$ python -q
>>> import numpy as np
>>> import numpy.linalg as la
>>> np.set_printoptions(precision=2, suppress=True, linewidth=100, floatmode="fixed")
>>> rd = lambda a: np.round(a, 2) + 0
>>> M = np.load("block16.npy")
>>> M
array([[1, 4],
       [4, 9]])
>>> np.all(la.eigvalsh(M) > 0)
np.False_
>>> [round(float(la.det(M[:i, :i])), 2) + 0 for i in range(1, 3)]
[1.0, -7.0]
>>> rng = np.random.default_rng(58)
>>> other = M + rng.integers(-2, 3, (2, 1)) @ rng.integers(-2, 3, (1, 2))
>>> other
array([[1, 4],
       [4, 7]])
>>> other - M
array([[ 0,  0],
       [ 0, -2]])
>>> np.abs(other - M).sum(axis=1)
array([0, 2])
>>> ev, V = la.eig(other)
>>> other @ V[:, 0] - ev[0] * V[:, 0]
array([0.00, 0.00])
>>> ev
array([-1.00,  9.00])
>>> t = np.radians(135)
>>> R = np.eye(2)
>>> R[1, 1] = R[0, 0] = np.cos(t)
>>> R[1, 0], R[0, 1] = -np.sin(t), np.sin(t)
>>> rd(R)
array([[-0.71,  0.71],
       [-0.71, -0.71]])
>>> other = M @ R.T
>>> print(np.allclose(la.norm(M, axis=1), la.norm(other, axis=1)))
True
>>> np.allclose(M @ M.T, other @ other.T)
True
>>> def softmax(z):
...     e = np.exp(z - z.max(axis=-1, keepdims=True))
...     return e / e.sum(axis=-1, keepdims=True)
... 
>>> print(rd(softmax(10 * M[1])))
[0.00 1.00]
>>> rd(softmax(M[1]))
array([0.01, 0.99])
>>> rd(softmax(M).sum(axis=1))
array([1.00, 1.00])
>>> scores = M @ M.T / np.sqrt(2)
>>> rd(softmax(scores + np.triu(np.full(scores.shape, -np.inf), 1)))
array([[1.00, 0.00],
       [0.00, 1.00]])
>>> F = np.load("w.npy")
>>> print(F)
[[5.00 1.00 0.00 0.00]
 [0.00 5.00 1.00 0.00]
 [0.00 0.00 5.00 1.00]
 [0.00 0.00 0.00 5.00]]
>>> P = np.triu(np.array([[0, 0, 1, 3], [-2, 0, 3, 3], [1, -2, 0, -2], [3, 3, -2, -1]]), 1) + np.eye(4)
>>> other = P @ F @ la.inv(P)
>>> print(P @ F - F @ P)
[[ 0.00  0.00 -3.00 -2.00]
 [ 0.00  0.00  0.00  5.00]
 [ 0.00  0.00  0.00  0.00]
 [ 0.00  0.00  0.00  0.00]]
>>> np.poly(other)
array([   1.00,  -20.00,  150.00, -500.00,  625.00])
>>> rd(la.det(other))
np.float64(625.0)
>>> la.matrix_rank(other)
np.int64(4)
>>> print(np.einsum("ij,ji->", F, F))
100.0
>>> rd(la.det(F[::-1]))
np.float64(625.0)
>>> np.kron(np.eye(2, dtype=int), F)
array([[5.00, 1.00, 0.00, 0.00, 0.00, 0.00, 0.00, 0.00],
       [0.00, 5.00, 1.00, 0.00, 0.00, 0.00, 0.00, 0.00],
       [0.00, 0.00, 5.00, 1.00, 0.00, 0.00, 0.00, 0.00],
       [0.00, 0.00, 0.00, 5.00, 0.00, 0.00, 0.00, 0.00],
       [0.00, 0.00, 0.00, 0.00, 5.00, 1.00, 0.00, 0.00],
       [0.00, 0.00, 0.00, 0.00, 0.00, 5.00, 1.00, 0.00],
       [0.00, 0.00, 0.00, 0.00, 0.00, 0.00, 5.00, 1.00],
       [0.00, 0.00, 0.00, 0.00, 0.00, 0.00, 0.00, 5.00]])
>>> rd(la.det(F.T))
np.float64(625.0)
>>> np.einsum("ii->", F)
np.float64(20.0)
